In [1]: import numpy as np

In [2]: import numpy.linalg as la

In [3]: np.set_printoptions(precision=3, suppress=True, linewidth=140)

In [4]: def tidy(a):
   ...:     return np.round(a, 3) + 0
   ...: 

In [5]: feats = np.load("x.npy")

In [6]: print(feats)
[[-3  0  0  0]
 [ 0  0  0  3]
 [ 0  1  0  0]
 [ 0  0 -5  0]]

In [7]: r0 = np.array([3, 2, -5, -2])

In [8]: M2 = feats + np.outer(r0, np.eye(4)[0])

In [9]: print(M2)
[[ 0.  0.  0.  0.]
 [ 2.  0.  0.  3.]
 [-5.  1.  0.  0.]
 [-2.  0. -5.  0.]]

In [10]: print(la.matrix_rank(M2 - feats))
1

In [11]: C2 = feats.T @ feats

In [12]: print(np.allclose(C2, C2.T))
True

In [13]: print(np.diag(C2))
[ 9  1 25  9]

In [14]: print(np.trace(C2), (feats ** 2).sum())
44 44

In [15]: K = np.loadtxt("layer12.csv", delimiter=",")

In [16]: print(tidy(K))
[[-0.854  0.08  -0.514]
 [ 0.466 -0.325 -0.823]
 [-0.233 -0.942  0.24 ]]

In [17]: left, sig, Vh = la.svd(K, full_matrices=False)

In [18]: print(tidy(sig))
[1. 1. 1.]

In [19]: print(tidy(Vh @ Vh.T))
[[1. 0. 0.]
 [0. 1. 0.]
 [0. 0. 1.]]

In [20]: print(tidy(np.cumsum(sig ** 2) / np.sum(sig ** 2)))
[0.333 0.667 1.   ]

In [21]: print(tidy(left.T @ K @ Vh.T))
[[1. 0. 0.]
 [0. 1. 0.]
 [0. 0. 1.]]

In [22]: print(tidy(np.sqrt((sig ** 2).sum())), tidy(la.norm(K)))
1.732 1.732

In [23]: x0 = np.array([1, 5, 3])

In [24]: rhs = K @ x0

In [25]: print(tidy(rhs))
[-1.998 -3.628 -4.225]

In [26]: print(tidy(la.solve(K.T, K[0])))
[1. 0. 0.]

In [27]: print(tidy(la.solve(K, rhs)))
[1. 5. 3.]

In [28]: rng = np.random.default_rng(875128)

In [29]: theta = rng.uniform(0, 2 * np.pi, 23)

In [30]: q, _ = la.qr(np.array([[2.9, -0.3], [-0.6, 1.3], [-1.0, -0.3]]))

In [31]: A = 5 * np.c_[np.cos(theta), np.sin(theta)] @ q.T

In [32]: print(tidy(A))
[[-4.47   1.87   1.233]
 [ 0.695 -4.785  1.273]
 [-4.628  1.079  1.556]
 [ 3.801  2.283 -2.311]
 [-0.749 -4.601  1.808]
 [-4.167 -1.613  2.244]
 [-4.581  1.404  1.431]
 [ 4.341 -2.245 -1.058]
 [ 3.066 -3.95   0.023]
 [ 4.396  1.029 -2.148]
 [-2.654 -3.583  2.262]
 [ 4.598  0.182 -1.955]
 [ 1.464 -4.69   0.925]
 [ 2.879 -4.085  0.145]
 [-3.849 -2.206  2.306]
 [-3.483 -2.732  2.326]
 [-0.993 -4.524  1.884]
 [ 3.995 -2.925 -0.694]
 [-1.062 -4.5    1.904]
 [-3.235  3.811  0.092]
 [-4.44   1.969  1.188]
 [-3.394 -2.842  2.325]
 [-4.609  1.23   1.499]]

In [33]: cent = A[[19, 14]].astype(float)

In [34]: for _ in range(5):
    ...:     labels = la.norm(A[:, None] - cent, axis=-1).argmin(axis=1)
    ...:     cent = np.array([A[labels == j].mean(axis=0) for j in range(2)])
    ...: 

In [35]: print(labels)
[0 1 0 0 1 1 0 1 1 0 1 0 1 1 1 1 1 1 1 0 0 1 0]

In [36]: print(tidy(cent))
[[-1.463  1.651  0.065]
 [-0.279 -3.52   1.262]]

In [37]: print(np.bincount(labels))
[ 9 14]

In [38]: print(tidy(cent[1] - cent[0]))
[ 1.184 -5.171  1.197]
